>>> import numpy as np
>>> import numpy.linalg as la
>>> np.set_printoptions(precision=3, suppress=True, linewidth=100)
>>> tidy = lambda a: np.round(a, 3) + 0
>>> F = np.load("block16.npy")
>>> print(F)
[[ 2.  0.  0.  5.  5.]
 [ 0. -3.  0. -2. -1.]
 [ 0.  0.  0. -3.  3.]
 [ 0.  1.  1. -3. -1.]
 [ 0.  3. -2.  1.  1.]]
>>> rng = np.random.default_rng(98205)
>>> z = rng.permutation(5)
>>> M2 = F[:, z] * rng.choice([-1, 1], 5)
>>> print(M2)
[[ 5.  0.  0. -5.  2.]
 [-1. -3.  0.  2.  0.]
 [ 3.  0.  0.  3.  0.]
 [-1.  1.  1.  3.  0.]
 [ 1.  3. -2. -1.  0.]]
>>> Uu, _, vt = la.svd(F.T @ M2)
>>> print(tidy(Uu @ vt))
[[ 0.  0.  0.  0.  1.]
 [ 0.  1.  0.  0.  0.]
 [ 0.  0.  1.  0.  0.]
 [ 0.  0.  0. -1.  0.]
 [ 1.  0.  0.  0.  0.]]
>>> print(tidy(la.lstsq(F, M2)[0]))
[[ 0.  0.  0.  0.  1.]
 [ 0.  1.  0.  0.  0.]
 [ 0.  0.  1.  0.  0.]
 [ 0.  0.  0. -1.  0.]
 [ 1.  0.  0.  0.  0.]]
>>> print(tidy(la.eigvals(M2)))
[ 6.244  3.083  1.338 -2.253 -3.412]
>>> print(np.einsum("ii->", M2))
5.0
>>> print(tidy(la.det(2 * M2)), tidy(la.det(M2)))
6336.0 198.0
>>> print(np.einsum("ij,ji->", M2, M2))
67.0
>>> print(tidy(la.det(M2[::-1])))
198.0
>>> print(tidy(np.poly(M2)))
[   1.   -5.  -21.   72.   98. -198.]
>>> M2 = F[0, 0] * F[1:] - np.outer(F[1:, 0], F[0])
>>> print(M2)
[[ 0. -6.  0. -4. -2.]
 [ 0.  0.  0. -6.  6.]
 [ 0.  2.  2. -6. -2.]
 [ 0.  6. -4.  2.  2.]]
>>> print(la.matrix_rank(M2), la.matrix_rank(F))
4 5
>>> print(F[:, 0] / F[0, 0])
[1. 0. 0. 0. 0.]
>>> Uu, sig, vt = la.svd(M2, full_matrices=False)
>>> print(tidy(vt @ vt.T))
[[1. 0. 0. 0.]
 [0. 1. 0. 0.]
 [0. 0. 1. 0.]
 [0. 0. 0. 1.]]
>>> print((sig > 1e-8).sum())
4
>>> print(Uu.shape, sig.shape, vt.shape)
(4, 4) (4,) (4, 5)
>>> J = np.minimum.outer(np.arange(1, 7), np.arange(1, 7)) * 5
>>> print(J)
[[ 5  5  5  5  5  5]
 [ 5 10 10 10 10 10]
 [ 5 10 15 15 15 15]
 [ 5 10 15 20 20 20]
 [ 5 10 15 20 25 25]
 [ 5 10 15 20 25 30]]
>>> print(tidy(np.sort(np.abs(la.eigvals(J)))))
[ 1.326  1.594  2.231  3.874  9.941 86.034]
>>> print((J + J.T) / 2)
[[ 5.  5.  5.  5.  5.  5.]
 [ 5. 10. 10. 10. 10. 10.]
 [ 5. 10. 15. 15. 15. 15.]
 [ 5. 10. 15. 20. 20. 20.]
 [ 5. 10. 15. 20. 25. 25.]
 [ 5. 10. 15. 20. 25. 30.]]
>>> print(np.allclose(J, J.T))
True
>>> print(np.allclose(J @ J.T, J.T @ J))
True
>>> print(np.trace(J))
105
>>> print(tidy(la.det(J)))
15625.0
>>> print(np.diff(J, axis=0))
[[0 5 5 5 5 5]
 [0 0 5 5 5 5]
 [0 0 0 5 5 5]
 [0 0 0 0 5 5]
 [0 0 0 0 0 5]]
>>> print(J.shape)
(6, 6)
>>> M2 = J + rng.integers(-2, 3, (6, 1)) @ rng.integers(-2, 3, (1, 6))
>>> print(M2)
[[ 5  7  7  9  9  5]
 [ 5 11 11 12 12 10]
 [ 5 10 15 15 15 15]
 [ 5  9 14 18 18 20]
 [ 5  9 14 18 23 25]
 [ 5 10 15 20 25 30]]
>>> print(tidy(la.svd(M2 - J, compute_uv=False)))
[8.367 0.    0.    0.    0.    0.   ]
>>> print(M2 - J)
[[ 0  2  2  4  4  0]
 [ 0  1  1  2  2  0]
 [ 0  0  0  0  0  0]
 [ 0 -1 -1 -2 -2  0]
 [ 0 -1 -1 -2 -2  0]
 [ 0  0  0  0  0  0]]
>>> print(np.abs(M2 - J).sum(axis=1))
[12  6  0  6  6  0]
>>> print(la.matrix_rank(M2 - J, tol=1e-8))
1
>>> vec = np.ones(6)
>>> for _ in range(7):
...     vec = J @ vec
...     vec /= la.norm(vec)
...     print(round(vec @ J @ vec, 3))
... 
85.924
86.033
86.034
86.034
86.034
86.034
86.034
>>> print(tidy(vec))
[0.133 0.258 0.368 0.457 0.519 0.551]
>>> print(tidy(la.eigvalsh(J)[-1]))
86.034
